In [1]: import numpy as np

In [2]: from numpy import linalg as LA

In [3]: np.set_printoptions(precision=3, suppress=True, linewidth=200)

In [4]: rnd = lambda a: np.round(a, 3) + 0

In [5]: mat = np.load("mat.npy")

In [6]: mat
Out[6]: 
array([[2, 2, 2],
       [2, 4, 4],
       [2, 4, 6]])

In [7]: x = np.array([-1, 0, 3])

In [8]: target = mat @ x

In [9]: c, lr = np.zeros(3), 1 / LA.norm(mat, 2) ** 2

In [10]: for i in range(30):
    ...:     c -= lr * mat.T @ (mat @ c - target)
    ...:     if i % 5 == 0: print(i, round(LA.norm(mat @ c - target), 3))
    ...: 
0 3.185
5 2.936
10 2.707
15 2.495
20 2.301
25 2.121

In [11]: print(rnd(c))
[-0.075  0.763  1.977]

In [12]: rnd(np.abs(LA.eigvals(mat)).max())
Out[12]: np.float64(10.098)

In [13]: rnd(LA.det(mat))
Out[13]: np.float64(8.0)

In [14]: print(np.allclose(mat @ mat.T, mat.T @ mat))
True

In [15]: (mat + mat.T) / 2
Out[15]: 
array([[2., 2., 2.],
       [2., 4., 4.],
       [2., 4., 6.]])

In [16]: rnd(np.sort(np.abs(LA.eigvals(mat))))
Out[16]: array([ 0.616,  1.286, 10.098])

In [17]: x = np.array([0, 2, 1])

In [18]: mat @ x
Out[18]: array([ 6, 12, 14])

In [19]: np.sign((mat @ x).round(6))
Out[19]: array([1, 1, 1])

In [20]: mat @ (2 * x)
Out[20]: array([12, 24, 28])

In [21]: evals, vecs = LA.eigh(mat)

In [22]: x = np.array([-2, 0, -1])

In [23]: rnd(vecs * np.sqrt(evals) @ vecs.T)
Out[23]: 
array([[1.232, 0.548, 0.426],
       [0.548, 1.658, 0.975],
       [0.426, 0.975, 2.206]])

In [24]: (np.sign(vecs[:, -1].round(6)) == np.sign(vecs[0, -1].round(6))).astype(int)
Out[24]: array([1, 1, 1])

In [25]: print(x @ mat @ x)
22

In [26]: print(rnd(vecs * np.maximum(evals, 0) @ vecs.T))
[[2. 2. 2.]
 [2. 4. 4.]
 [2. 4. 6.]]

In [27]: np.abs(mat).sum(axis=1).max(), rnd(np.abs(evals).max())
Out[27]: (np.int64(12), np.float64(10.098))

In [28]: evals, vecs = LA.eigh(mat)

In [29]: np.unique(evals.round(6) + 0, return_counts=True)[1]
Out[29]: array([1, 1, 1])

In [30]: rnd(LA.eigvalsh(mat + 5 * np.eye(3)))
Out[30]: array([ 5.616,  6.286, 15.098])

In [31]: rnd(evals.sum()), np.trace(mat)
Out[31]: (np.float64(12.0), np.int64(12))

In [32]: rnd(vecs @ np.diag(evals) @ vecs.T)
Out[32]: 
array([[2., 2., 2.],
       [2., 4., 4.],
       [2., 4., 6.]])

In [33]: print(rnd(LA.svd(mat, compute_uv=False)))
[10.098  1.286  0.616]

In [34]: rnd(vecs.T @ vecs)
Out[34]: 
array([[1., 0., 0.],
       [0., 1., 0.],
       [0., 0., 1.]])

In [35]: rnd(np.abs(vecs[:, -1]))
Out[35]: array([0.328, 0.591, 0.737])

In [36]: np.abs(vecs[:, -1]).round(6).argmax()
Out[36]: np.int64(2)

In [37]: M = np.load("layer3.npy")

In [38]: rnd(M)
Out[38]: 
array([[ 0.439, -0.594,  0.266,  0.62 ],
       [ 0.031,  0.358, -0.697,  0.62 ],
       [ 0.784,  0.567,  0.229, -0.11 ],
       [ 0.439, -0.445, -0.625, -0.468]])

In [39]: rng = np.random.default_rng(17830)

In [40]: z = rng.permutation(4)

In [41]: B = M[:, z] * rng.choice([-1, 1], 4)

In [42]: rnd(B)
Out[42]: 
array([[ 0.594, -0.62 ,  0.439, -0.266],
       [-0.358, -0.62 ,  0.031,  0.697],
       [-0.567,  0.11 ,  0.784, -0.229],
       [ 0.445,  0.468,  0.439,  0.625]])

In [43]: Uu, _, Vh = LA.svd(M.T @ B)

In [44]: z
Out[44]: array([1, 3, 0, 2])

In [45]: rnd(LA.lstsq(M, B)[0])
Out[45]: 
array([[ 0.,  0.,  1.,  0.],
       [-1.,  0.,  0.,  0.],
       [ 0.,  0.,  0., -1.],
       [ 0., -1.,  0.,  0.]])

In [46]: rnd(Uu @ Vh)
Out[46]: 
array([[ 0.,  0.,  1.,  0.],
       [-1.,  0.,  0.,  0.],
       [ 0.,  0.,  0., -1.],
       [ 0., -1.,  0.,  0.]])

In [47]: B = np.array([[2, 0, -2], [2, 0, 0]])

In [48]: cent = np.kron(B, M)

In [49]: print(cent.shape)
(8, 12)

In [50]: print(rnd(LA.norm(cent, 2)), rnd(LA.norm(B, 2) * LA.norm(M, 2)))
3.236 3.236

In [51]: P = np.triu(np.array([[3, -2, -3, 5], [3, 0, 2, -3], [4, 2, 1, -4], [-5, 4, -3, -3]]), 1) + np.eye(4)

In [52]: B = P @ M @ LA.inv(P)

In [53]: rnd(np.trace(B)), rnd(np.trace(M))
Out[53]: (np.float64(0.558), np.float64(0.558))

In [54]: rnd(np.poly(B))
Out[54]: array([ 1.   , -0.558,  0.   ,  0.558, -1.   ])

In [55]: LA.matrix_rank(B)
Out[55]: np.int64(4)

In [56]: rnd(M @ M.T)
Out[56]: 
array([[1., 0., 0., 0.],
       [0., 1., 0., 0.],
       [0., 0., 1., 0.],
       [0., 0., 0., 1.]])

In [57]: rnd(M.T @ M)
Out[57]: 
array([[1., 0., 0., 0.],
       [0., 1., 0., 0.],
       [0., 0., 1., 0.],
       [0., 0., 0., 1.]])

In [58]: rnd(M[:, 3] @ M[:, 2])
Out[58]: np.float64(0.0)

In [59]: rnd(LA.pinv(M))
Out[59]: 
array([[ 0.439,  0.031,  0.784,  0.439],
       [-0.594,  0.358,  0.567, -0.445],
       [ 0.266, -0.697,  0.229, -0.625],
       [ 0.62 ,  0.62 , -0.11 , -0.468]])

In [60]: rnd(LA.norm(M, axis=0))
Out[60]: array([1., 1., 1., 1.])

In [61]: B = LA.invert(M)
AttributeError: module 'numpy.linalg' has no attribute 'invert'


In [62]: B = np.inv(M)
AttributeError: module 'numpy' has no attribute 'inv'


In [63]: B = LA.inv(M)

In [64]: rnd(M @ B)
Out[64]: 
array([[1., 0., 0., 0.],
       [0., 1., 0., 0.],
       [0., 0., 1., 0.],
       [0., 0., 0., 1.]])

In [65]: rnd(LA.inv(B))
Out[65]: 
array([[ 0.439, -0.594,  0.266,  0.62 ],
       [ 0.031,  0.358, -0.697,  0.62 ],
       [ 0.784,  0.567,  0.229, -0.11 ],
       [ 0.439, -0.445, -0.625, -0.468]])

In [66]: rnd(LA.slogdet(M)[0])
Out[66]: np.float64(-1.0)

In [67]: print(rnd(LA.cond(M)))
1.0

In [68]: rnd(LA.det(M) * LA.det(B))
Out[68]: np.float64(1.0)

In [69]: (np.abs(B) > 1e-9).astype(int)
Out[69]: 
array([[1, 1, 1, 1],
       [1, 1, 1, 1],
       [1, 1, 1, 1],
       [1, 1, 1, 1]])

In [70]: A = np.tanh(np.array([[-1.3],
    ...:     [2.2],
    ...:     [-0.6],
    ...:     [-1.9],
    ...:     [-0.2],
    ...:     [0.3],
    ...:     [-0.5],
    ...:     [1.2],
    ...:     [1.0],
    ...:     [1.9],
    ...:     [1.0],
    ...:     [1.6],
    ...:     [1.0],
    ...:     [-0.1],
    ...:     [-2.0],
    ...:     [-0.3],
    ...:     [1.7],
    ...:     [-0.1],
    ...:     [0.1],
    ...:     [-0.6],
    ...:     [1.0]]) @ np.array([[0.1, -0.2, 0.0, 0.9, -0.2]]))

In [71]: rnd(A)
Out[71]: 
array([[-0.129,  0.254,  0.   , -0.824,  0.254],
       [ 0.217, -0.414,  0.   ,  0.963, -0.414],
       [-0.06 ,  0.119,  0.   , -0.493,  0.119],
       [-0.188,  0.363,  0.   , -0.937,  0.363],
       [-0.02 ,  0.04 ,  0.   , -0.178,  0.04 ],
       [ 0.03 , -0.06 ,  0.   ,  0.264, -0.06 ],
       [-0.05 ,  0.1  ,  0.   , -0.422,  0.1  ],
       [ 0.119, -0.235,  0.   ,  0.793, -0.235],
       [ 0.1  , -0.197,  0.   ,  0.716, -0.197],
       [ 0.188, -0.363,  0.   ,  0.937, -0.363],
       [ 0.1  , -0.197,  0.   ,  0.716, -0.197],
       [ 0.159, -0.31 ,  0.   ,  0.894, -0.31 ],
       [ 0.1  , -0.197,  0.   ,  0.716, -0.197],
       [-0.01 ,  0.02 ,  0.   , -0.09 ,  0.02 ],
       [-0.197,  0.38 ,  0.   , -0.947,  0.38 ],
       [-0.03 ,  0.06 ,  0.   , -0.264,  0.06 ],
       [ 0.168, -0.327,  0.   ,  0.91 , -0.327],
       [-0.01 ,  0.02 ,  0.   , -0.09 ,  0.02 ],
       [ 0.01 , -0.02 ,  0.   ,  0.09 , -0.02 ],
       [-0.06 ,  0.119,  0.   , -0.493,  0.119],
       [ 0.1  , -0.197,  0.   ,  0.716, -0.197]])

In [72]: # columns 1 and 4 are equal

In [73]: t = np.radians(30)

In [74]: r_ = np.eye(5)

In [75]: r_[3, 3] = r_[2, 2] = np.cos(t)

In [76]: r_[3, 2], r_[2, 3] = -np.sin(t), np.sin(t)

In [77]: rnd(r_)
Out[77]: 
array([[ 1.   ,  0.   ,  0.   ,  0.   ,  0.   ],
       [ 0.   ,  1.   ,  0.   ,  0.   ,  0.   ],
       [ 0.   ,  0.   ,  0.866,  0.5  ,  0.   ],
       [ 0.   ,  0.   , -0.5  ,  0.866,  0.   ],
       [ 0.   ,  0.   ,  0.   ,  0.   ,  1.   ]])

In [78]: B = A @ r_.T

In [79]: rnd(np.abs(B - A).max(axis=0))
Out[79]: array([0.   , 0.   , 0.481, 0.129, 0.   ])
